$ python -q
>>> import numpy as np
>>> from numpy import linalg as LA
>>> np.set_printoptions(precision=1, suppress=True, linewidth=160, floatmode="fixed")
>>> def rnd(a):
...     return np.round(a, 1) + 0
... 
>>> M2 = np.array([[0, 3, 1, 3], [3, 3, 0, 0], [1, 2, 0, 3], [0, 0, 1, 3]])
>>> A = M2.T @ M2
>>> A
array([[10, 11,  0,  3],
       [11, 22,  3, 15],
       [ 0,  3,  2,  6],
       [ 3, 15,  6, 27]])
>>> vec = np.array([1, 0, 0, 1])
>>> target = A @ vec
>>> target
array([13, 26,  6, 30])
>>> rnd(LA.solve(A.T, A[0]))
array([1.0, 0.0, 0.0, 0.0])
>>> rnd(LA.solve(A, A[:, 3]))
array([0.0, 0.0, 0.0, 1.0])
>>> rnd(LA.solve(A, target + A[:, 2]))
array([1.0, 0.0, 1.0, 1.0])
>>> ev, vecs = LA.eig(A)
>>> rnd(A @ vecs[:, 0] - ev[0] * vecs[:, 0])
array([0.0, 0.0, 0.0, 0.0])
>>> rnd(np.prod(ev))
np.float64(729.0)
>>> rnd(ev)
array([43.4, 15.0,  2.0,  0.6])
>>> rnd(np.sort(LA.eigvals(LA.inv(A))))
array([0.0, 0.1, 0.5, 1.8])
>>> low = LA.cholesky(A)
>>> rnd(low @ low.T)
array([[10.0, 11.0,  0.0,  3.0],
       [11.0, 22.0,  3.0, 15.0],
       [ 0.0,  3.0,  2.0,  6.0],
       [ 3.0, 15.0,  6.0, 27.0]])
>>> rnd(np.diag(low) ** 2)
array([10.0,  9.9,  1.1,  6.8])
>>> np.prod(np.diag(low)) ** 2, rnd(LA.det(A))
(np.float64(729.0), np.float64(729.0))
>>> q = A.astype(float).copy()
>>> for j in range(4):
...     q[:, j] -= q[:, :j] @ (q[:, :j].T @ q[:, j])
...     q[:, j] /= LA.norm(q[:, j])
... 
>>> rnd(q.T @ q)
array([[1.0, 0.0, 0.0, 0.0],
       [0.0, 1.0, 0.0, 0.0],
       [0.0, 0.0, 1.0, 0.0],
       [0.0, 0.0, 0.0, 1.0]])
>>> rnd(q.T @ A)
array([[15.2, 26.2,  3.4, 18.2],
       [ 0.0, 12.4,  6.0, 25.0],
       [ 0.0,  0.0,  1.5,  6.1],
       [ 0.0,  0.0,  0.0,  2.7]])
>>> M = np.loadtxt("x.csv", delimiter=",")
>>> M
array([[ 1.0, -0.5, -0.6],
       [ 1.2, -0.4,  0.3],
       [ 1.5, -0.5, -1.5],
       [ 0.5, -0.3, -0.9]])
>>> rnd(M.mean(axis=0))
array([ 1.0, -0.4, -0.7])
>>> M.shape
(4, 3)
>>> rnd(np.diff(M, axis=0))
array([[ 0.2,  0.1,  0.9],
       [ 0.3, -0.1, -1.8],
       [-1.0,  0.2,  0.6]])
>>> np.abs(M).max()
np.float64(1.5)
>>> LA.matrix_rank(M)
np.int64(3)
>>> proj = M @ LA.solve(M.T @ M, M.T)
>>> rnd((np.eye(4) - proj) @ M)
array([[0.0, 0.0, 0.0],
       [0.0, 0.0, 0.0],
       [0.0, 0.0, 0.0],
       [0.0, 0.0, 0.0]])
>>> rnd(np.diag(proj))
array([0.7, 0.9, 1.0, 0.5])
>>> M2 = M / np.sqrt((M ** 2).mean(axis=1, keepdims=True))
>>> rnd(M - M.mean(axis=1, keepdims=True))
array([[ 1.0, -0.5, -0.6],
       [ 0.8, -0.8, -0.1],
       [ 1.7, -0.3, -1.3],
       [ 0.7, -0.1, -0.7]])
>>> LA.matrix_rank(M2) == LA.matrix_rank(M)
np.True_
>>> rnd(M2[1])
array([ 1.6, -0.5,  0.4])
>>> rnd(LA.norm(M2, axis=1))
array([1.7, 1.7, 1.7, 1.7])
>>> E = np.array([[2, -5, 5, 5], [-5, 2, 3, 3], [-2, -4, 3, 1], [-1, -3, 0, 4]])
>>> E
array([[ 2, -5,  5,  5],
       [-5,  2,  3,  3],
       [-2, -4,  3,  1],
       [-1, -3,  0,  4]])
>>> r0, v = E[1], E[0]
>>> r0 @ r0
np.int64(47)
>>> p = (r0 @ v) / (r0 @ r0) * r0
>>> rnd(LA.norm(r0 + v) ** 2 + LA.norm(r0 - v) ** 2)
np.float64(252.0)
>>> LA.matrix_rank(np.outer(r0, v))
np.int64(1)
>>> rnd((v - p) @ r0)
np.float64(0.0)
